$ ipython --no-banner

In [1]: import numpy as np

In [2]: np.set_printoptions(precision=1, suppress=True, linewidth=120)

In [3]: F = np.array([[3, 3], [3, 6]])

In [4]: w, evecs = np.linalg.eigh(F)

In [5]: x = np.array([8, -1])

In [6]: print(np.round(x @ F @ x / (x @ x), 1), round(float(w[0]), 1), round(float(w[-1]), 1))
2.3 1.1 7.9

In [7]: print(evecs * np.maximum(w, 0) @ evecs.T)
[[3. 3.]
 [3. 6.]]

In [8]: print(evecs * np.abs(w) @ evecs.T)
[[3. 3.]
 [3. 6.]]

In [9]: print(evecs * np.sqrt(w) @ evecs.T)
[[1.5 0.8]
 [0.8 2.3]]

In [10]: rng = np.random.default_rng(57)

In [11]: idx = rng.permutation(2)

In [12]: print(idx)
[0 1]

In [13]: Y = F[idx][:, idx]

In [14]: print(round(np.linalg.det(Y), 1), round(np.linalg.det(F[idx]), 1))
9.0 9.0

In [15]: print(np.diag(Y))
[3 6]

In [16]: print(np.sort(np.abs(np.linalg.eigvals(Y))))
[1.1 7.9]

In [17]: print(np.linalg.matrix_power(F, 3))
[[135 216]
 [216 351]]

In [18]: print(round(float(np.abs(np.linalg.eigvals(F)).max()), 1))
7.9

In [19]: assert F == F.T
ValueError: The truth value of an array with more than one element is ambiguous. Use a.any() or a.all()


In [20]: np.linalg.determinant(F)
AttributeError: module 'numpy.linalg' has no attribute 'determinant'


In [21]: print(np.trace(F))
9

In [22]: proj = np.triu(np.array([[1, 0], [1, 0]]), 1) + np.eye(2)

In [23]: Y = proj @ F @ np.linalg.inv(proj)

In [24]: print(proj @ F - F @ proj)
[[0. 0.]
 [0. 0.]]

In [25]: Y = F / np.sqrt((F ** 2).mean(axis=1, keepdims=True))

In [26]: print(np.linalg.matrix_rank(F - F.mean(axis=1, keepdims=True)))
1

In [27]: print(np.linalg.matrix_rank(Y) == np.linalg.matrix_rank(F))
True

In [28]: print(Y[1])
[0.6 1.3]

In [29]: print(F - F.mean(axis=1, keepdims=True))
[[ 0.   0. ]
 [-1.5  1.5]]

In [30]: mat = np.loadtxt("case19.csv", delimiter=",")

In [31]: print(mat)
[[ 0.6  0.8 -0.1 -0.3]
 [ 0.8 -0.4  0.2  0.5]
 [-0.1  0.2  1.  -0.1]
 [-0.3  0.5 -0.1  0.8]]

In [32]: # equal to its transpose

In [33]: cov = mat.T @ mat

In [34]: print(np.linalg.matrix_rank(cov))
4

In [35]: print(np.trace(cov), (mat ** 2).sum())
4.0 4.0

In [36]: print(np.linalg.svd(mat, compute_uv=False) ** 2)
[1. 1. 1. 1.]

In [37]: print(np.linalg.eigvalsh(cov)[::-1])
[1. 1. 1. 1.]

In [38]: print(np.diag(cov))
[1. 1. 1. 1.]

In [39]: Y = np.array([[0, -4, 2], [-2, -5, 2], [-1, -4, -1], [3, -1, 0]])

In [40]: print(np.einsum("ij,ij->i", mat, mat))
[1. 1. 1. 1.]

In [41]: print(np.linalg.matrix_rank(mat @ Y))
3

In [42]: print(np.einsum("ik,kj->ij", mat, Y))
[[-2.2 -5.6  2.8]
 [ 2.  -2.2  0.6]
 [-1.4 -4.3 -0.8]
 [ 1.7 -1.9  0.5]]

In [43]: u = np.array([-1, -3])

In [44]: print(np.array([np.convolve(row, u, "same") for row in mat]))
[[-0.6 -2.5 -2.2  0.5]
 [-0.8 -1.9  1.  -0.9]
 [ 0.1  0.1 -1.4 -2.9]
 [ 0.3  0.3 -1.3 -0.7]]

In [45]: print(np.polyval(u, mat[1]))
[-3.8 -2.6 -3.2 -3.5]

In [46]: w, evecs = np.linalg.eigh(mat)

In [47]: print(evecs @ np.diag(w) @ evecs.T)
[[ 0.6  0.8 -0.1 -0.3]
 [ 0.8 -0.4  0.2  0.5]
 [-0.1  0.2  1.  -0.1]
 [-0.3  0.5 -0.1  0.8]]

In [48]: print(np.unique(w.round(6) + 0, return_counts=True)[1])
[1 3]

In [49]: print(np.linalg.eigvalsh(mat + 3 * np.eye(4)))
[2. 4. 4. 4.]

In [50]: print(np.linalg.eigvalsh(mat @ mat))
[1. 1. 1. 1.]

In [51]: print(mat.mean(axis=0))
[0.2 0.2 0.2 0.2]

In [52]: print(np.round(mat - mat[0], 1) + 0)
[[ 0.   0.   0.   0. ]
 [ 0.2 -1.2  0.2  0.7]
 [-0.7 -0.6  1.1  0.2]
 [-0.8 -0.3  0.   1.1]]

In [53]: mat[:, 4]
IndexError: index 4 is out of bounds for axis 1 with size 4


In [54]: print(mat.shape)
(4, 4)

In [55]: print(np.unravel_index(np.abs(mat).argmax(), mat.shape))
(np.int64(2), np.int64(2))

In [56]: mat[4]
IndexError: index 4 is out of bounds for axis 0 with size 4


In [57]: E = np.vander(np.arange(3) - 2, 4, increasing=True)

In [58]: print(E)
[[ 1 -2  4 -8]
 [ 1 -1  1 -1]
 [ 1  0  0  0]]

In [59]: # row 0 dominates

In [60]: x = np.array([-1, 2, -2, 3])

In [61]: print(E @ (2 * x))
[-74 -16  -2]

In [62]: print((E @ x).argmax())
2

In [63]: x @ E
ValueError: matmul: Input operand 1 has a mismatch in its core dimension 0, with gufunc signature (n?,k),(k,m?)->(n?,m?) (size 3 is different from 4)


In [64]: print(np.linalg.norm(E @ x) <= np.linalg.norm(E, 2) * np.linalg.norm(x) + 1e-9)
True

In [65]: print((E * x).sum(axis=1))
[-37  -8  -1]

In [66]: print(E * x)
[[ -1  -4  -8 -24]
 [ -1  -2  -2  -3]
 [ -1   0   0   0]]

In [67]: print(E @ np.eye(4)[1])
[-2. -1.  0.]

In [68]: print(round(np.linalg.norm(E, 2), 1))
9.4

In [69]: u = np.array([7, -5, 9])

In [70]: print(np.polyval(u, E[2]))
[11  9  9  9]

In [71]: print(np.convolve(E[2], u))
[ 7 -5  9  0  0  0]

In [72]: W0 = np.array([[0, 4, 6, 6], [0, 4, 6, 6], [0, 8, 0, 2], [0, 8, 0, 6]])

In [73]: # row 1 repeats row 0

In [74]: Lm = np.linalg.cholesky(F)

In [75]: print(np.diag(Lm) ** 2)
[3. 3.]

In [76]: print(np.linalg.eigvalsh(F).min() > 0)
True

In [77]: print(F / np.sqrt(np.outer(np.diag(F), np.diag(F))))
[[1.  0.7]
 [0.7 1. ]]

In [78]: print(Lm)
[[1.7 0. ]
 [1.7 1.7]]

In [79]: idx = rng.permutation(4)

In [80]: print(idx)
[1 2 0 3]

In [81]: Y = W0[idx][:, idx]

In [82]: print(np.trace(Y))
10

In [83]: print(np.sort(np.abs(np.linalg.eigvals(Y))))
[ 0.   2.2  6.3 14.1]

In [84]: print(round(np.linalg.det(Y), 1), np.round(np.linalg.det(W0[idx]), 1))
0.0 0.0

In [85]: print(np.diag(Y))
[4 0 0 6]

In [86]: arr = np.array([[0.0, 2.0, 0.0, 0.0],
    ...:     [2.0, -2.0, 2.0, 0.0],
    ...:     [0.0, 2.0, 4.0, 2.0],
    ...:     [0.0, 0.0, 2.0, 2.0]])

In [87]: # equal to its transpose

In [88]: w, evecs = np.linalg.eigh(arr)

In [89]: print(np.round(evecs.T @ arr @ evecs, 1) + 0)
[[-3.7  0.   0.   0. ]
 [ 0.   0.5  0.   0. ]
 [ 0.   0.   1.5  0. ]
 [ 0.   0.   0.   5.7]]

In [90]: print(np.unique(w.round(6) + 0, return_counts=True)[1])
[1 1 1 1]

In [91]: print(np.abs(evecs[:, -1]))
[0.1 0.2 0.8 0.5]

In [92]: print(np.linalg.eigvalsh(arr + 2 * np.eye(4)))
[-1.7  2.5  3.5  7.7]

In [93]: print(np.abs(evecs[:, -1]).round(6).argmax())
2

In [94]: print(np.linalg.svd(arr, compute_uv=False))
[5.7 3.7 1.5 0.5]

In [95]: print((w > 1e-8).sum(), (w < -1e-8).sum())
3 1

In [96]: q, R = np.linalg.qr(arr)

In [97]: print(q.shape, R.shape)
(4, 4) (4, 4)

In [98]: print(abs(R[0, 0]), round(np.linalg.norm(arr[:, 0]), 1))
2.0 2.0

In [99]: print(round(np.trace(q @ q.T), 1))
4.0

In [100]: print(round(np.abs(np.linalg.eigvals(arr)).max(), 1))
5.7

In [101]: print(np.trace(arr))
4.0

In [102]: print(np.sort(np.abs(np.linalg.eigvals(arr))))
[0.5 1.5 3.7 5.7]

In [103]: print((arr + arr.T) / 2)
[[ 0.  2.  0.  0.]
 [ 2. -2.  2.  0.]
 [ 0.  2.  4.  2.]
 [ 0.  0.  2.  2.]]

In [104]: print((arr - arr.T) / 2)
[[0. 0. 0. 0.]
 [0. 0. 0. 0.]
 [0. 0. 0. 0.]
 [0. 0. 0. 0.]]

In [105]: arr.inv()
AttributeError: 'numpy.ndarray' object has no attribute 'inv'
